% ipython --no-banner

In [1]: import numpy as np

In [2]: from numpy import linalg as LA

In [3]: np.set_printoptions(suppress=True, linewidth=160)

In [4]: A = np.abs(np.array([[1, -1, 2, 0, -2],
   ...:     [-1, -3, 3, 0, -2],
   ...:     [-1, 2, 0, 1, 0],
   ...:     [-2, -2, 0, 3, -3],
   ...:     [-1, 2, -1, 0, 1]])) + np.eye(5)

In [5]: A = A / A.sum(axis=1, keepdims=True)

In [6]: A.round(2)
Out[6]: 
array([[0.29, 0.14, 0.29, 0.  , 0.29],
       [0.1 , 0.4 , 0.3 , 0.  , 0.2 ],
       [0.2 , 0.4 , 0.2 , 0.2 , 0.  ],
       [0.18, 0.18, 0.  , 0.36, 0.27],
       [0.17, 0.33, 0.17, 0.  , 0.33]])

In [7]: # a transition matrix

In [8]: f, v = A[2], A[4]

In [9]: f @ f
Out[9]: np.float64(0.28)

In [10]: pr = (f @ v) / (f @ f) * f

In [11]: np.round((v - pr) @ f, 2)
Out[11]: np.float64(0.0)

In [12]: np.round(A.sum(axis=1), 2)
Out[12]: array([1., 1., 1., 1., 1.])

In [13]: np.round(LA.matrix_power(A, 100), 2)
Out[13]: 
array([[0.17, 0.33, 0.23, 0.07, 0.2 ],
       [0.17, 0.33, 0.23, 0.07, 0.2 ],
       [0.17, 0.33, 0.23, 0.07, 0.2 ],
       [0.17, 0.33, 0.23, 0.07, 0.2 ],
       [0.17, 0.33, 0.23, 0.07, 0.2 ]])

In [14]: pr = np.eye(5)[3]

In [15]: for _ in range(5):
    ...:     pr = pr @ A
    ...:     print(pr.round(2))
    ...: 
[0.18 0.18 0.   0.36 0.27]
[0.18 0.26 0.15 0.13 0.28]
[0.18 0.31 0.21 0.08 0.23]
[0.18 0.32 0.22 0.07 0.21]
[0.17 0.33 0.23 0.07 0.2 ]

In [16]: rng = np.random.default_rng(30913)

In [17]: other = A + rng.integers(-2, 3, (5, 4)) @ rng.integers(-2, 3, (4, 5))

In [18]: other.round(2)
Out[18]: 
array([[-4.71,  1.14, -4.71,  0.  , -1.71],
       [-3.9 ,  6.4 , -1.7 , -2.  , -5.8 ],
       [-0.8 ,  0.4 , -1.8 , -4.8 ,  0.  ],
       [ 0.18,  2.18,  2.  ,  6.36,  4.27],
       [-3.83,  3.33, -2.83,  0.  , -1.67]])

In [19]: np.round(LA.svd(other - A, compute_uv=False), 2) + 0
Out[19]: array([13.42,  8.14,  5.03,  2.71,  0.  ])

In [20]: np.abs(other - A).sum(axis=1)
Out[20]: array([13., 20.,  8., 14., 12.])

In [21]: feats = np.load("block16.npy")

In [22]: feats
Out[22]: 
array([[ 49,  49, -49],
       [ 49,  49, -49],
       [-49, -49,  49]])

In [23]: left, sig, VT = LA.svd(feats)

In [24]: sig.round(2) + 0
Out[24]: array([147.,   0.,   0.])

In [25]: other = left[:, :1] @ np.diag(sig[:1]) @ VT[:1]

In [26]: LA.matrix_rank(other)
Out[26]: np.int64(1)

In [27]: LA.matrix_rank(feats, rtol=0.05)
Out[27]: np.int64(1)

In [28]: round(np.abs(feats - other).max(), 2)
Out[28]: np.float64(0.0)

In [29]: other.round(2)
Out[29]: 
array([[ 49.,  49., -49.],
       [ 49.,  49., -49.],
       [-49., -49.,  49.]])

In [30]: round(float(LA.norm(feats - other) / LA.norm(feats)), 2)
Out[30]: 0.0

In [31]: np.round(np.trace(LA.pinv(feats) @ feats), 2)
Out[31]: np.float64(1.0)

In [32]: LA.lstsq(feats[:-1].T, feats[-1])[2]
Out[32]: np.int32(1)

In [33]: np.abs(np.diag(LA.qr(feats)[1])) > 1e-9
Out[33]: array([ True, False, False])
